>>> import numpy as np
>>> from numpy import linalg as LA
>>> np.set_printoptions(precision=3, suppress=True, linewidth=160, sign=" ")
>>> J = np.maximum(np.array([[3],
...     [3],
...     [0],
...     [0],
...     [1],
...     [2],
...     [3],
...     [1],
...     [1],
...     [1],
...     [3],
...     [3],
...     [1],
...     [2],
...     [0],
...     [3],
...     [1],
...     [0],
...     [2]]) @ np.array([[7, 6, 6]]) + np.array([0, 2, 0]), 0)
>>> J
array([[ 21,  20,  18],
       [ 21,  20,  18],
       [  0,   2,   0],
       [  0,   2,   0],
       [  7,   8,   6],
       [ 14,  14,  12],
       [ 21,  20,  18],
       [  7,   8,   6],
       [  7,   8,   6],
       [  7,   8,   6],
       [ 21,  20,  18],
       [ 21,  20,  18],
       [  7,   8,   6],
       [ 14,  14,  12],
       [  0,   2,   0],
       [ 21,  20,  18],
       [  7,   8,   6],
       [  0,   2,   0],
       [ 14,  14,  12]])
>>> # looks like rank 2
>>> other = np.array([[3, -2, -1], [-3, -2, -1], [-3, 0, 1]])
>>> np.einsum("ij,ij->i", J, J)
array([ 1165,  1165,     4,     4,   149,   536,  1165,   149,   149,   149,  1165,  1165,   149,   536,     4,  1165,   149,     4,   536])
>>> np.vstack([J, other.T]).shape
(22, 3)
>>> np.einsum("ik,kj->ji", J, other)
array([[-51, -51,  -6,  -6, -21, -36, -51, -21, -21, -21, -51, -51, -21, -36,  -6, -51, -21,  -6, -36],
       [-82, -82,  -4,  -4, -30, -56, -82, -30, -30, -30, -82, -82, -30, -56,  -4, -82, -30,  -4, -56],
       [-23, -23,  -2,  -2,  -9, -16, -23,  -9,  -9,  -9, -23, -23,  -9, -16,  -2, -23,  -9,  -2, -16]])
>>> other.T @ J.T
array([[-51, -51,  -6,  -6, -21, -36, -51, -21, -21, -21, -51, -51, -21, -36,  -6, -51, -21,  -6, -36],
       [-82, -82,  -4,  -4, -30, -56, -82, -30, -30, -30, -82, -82, -30, -56,  -4, -82, -30,  -4, -56],
       [-23, -23,  -2,  -2,  -9, -16, -23,  -9,  -9,  -9, -23, -23,  -9, -16,  -2, -23,  -9,  -2, -16]])
>>> J @ other
array([[-51, -82, -23],
       [-51, -82, -23],
       [ -6,  -4,  -2],
       [ -6,  -4,  -2],
       [-21, -30,  -9],
       [-36, -56, -16],
       [-51, -82, -23],
       [-21, -30,  -9],
       [-21, -30,  -9],
       [-21, -30,  -9],
       [-51, -82, -23],
       [-51, -82, -23],
       [-21, -30,  -9],
       [-36, -56, -16],
       [ -6,  -4,  -2],
       [-51, -82, -23],
       [-21, -30,  -9],
       [ -6,  -4,  -2],
       [-36, -56, -16]])
>>> LA.matrix_rank(J @ other)
np.int64(2)
>>> LA.matrix_rank(np.vstack([J, other.T]))
np.int64(3)
>>> other @ J
Traceback (most recent call last):
  File "<python-input-14>", line 1, in <module>
    other @ J
    ~~~~~~^~~
ValueError: matmul: Input operand 1 has a mismatch in its core dimension 0, with gufunc signature (n?,k),(k,m?)->(n?,m?) (size 19 is different from 3)
>>> x = np.array([1, 2, 1])
>>> h = np.maximum(J @ x, 0)
>>> np.flatnonzero(h > 1e-9)
array([  0,   1,   2,   3,   4,   5,   6,   7,   8,   9,  10,  11,  12,  13,  14,  15,  16,  17,  18])
>>> h
array([ 79,  79,   4,   4,  29,  54,  79,  29,  29,  29,  79,  79,  29,  54,   4,  79,  29,   4,  54])
>>> np.tanh(J @ x)
array([ 1.   ,  1.   ,  0.999,  0.999,  1.   ,  1.   ,  1.   ,  1.   ,  1.   ,  1.   ,  1.   ,  1.   ,  1.   ,  1.   ,  0.999,  1.   ,  1.   ,  0.999,  1.   ])
>>> J.T @ h
array([ 13440,  13172,  11520])
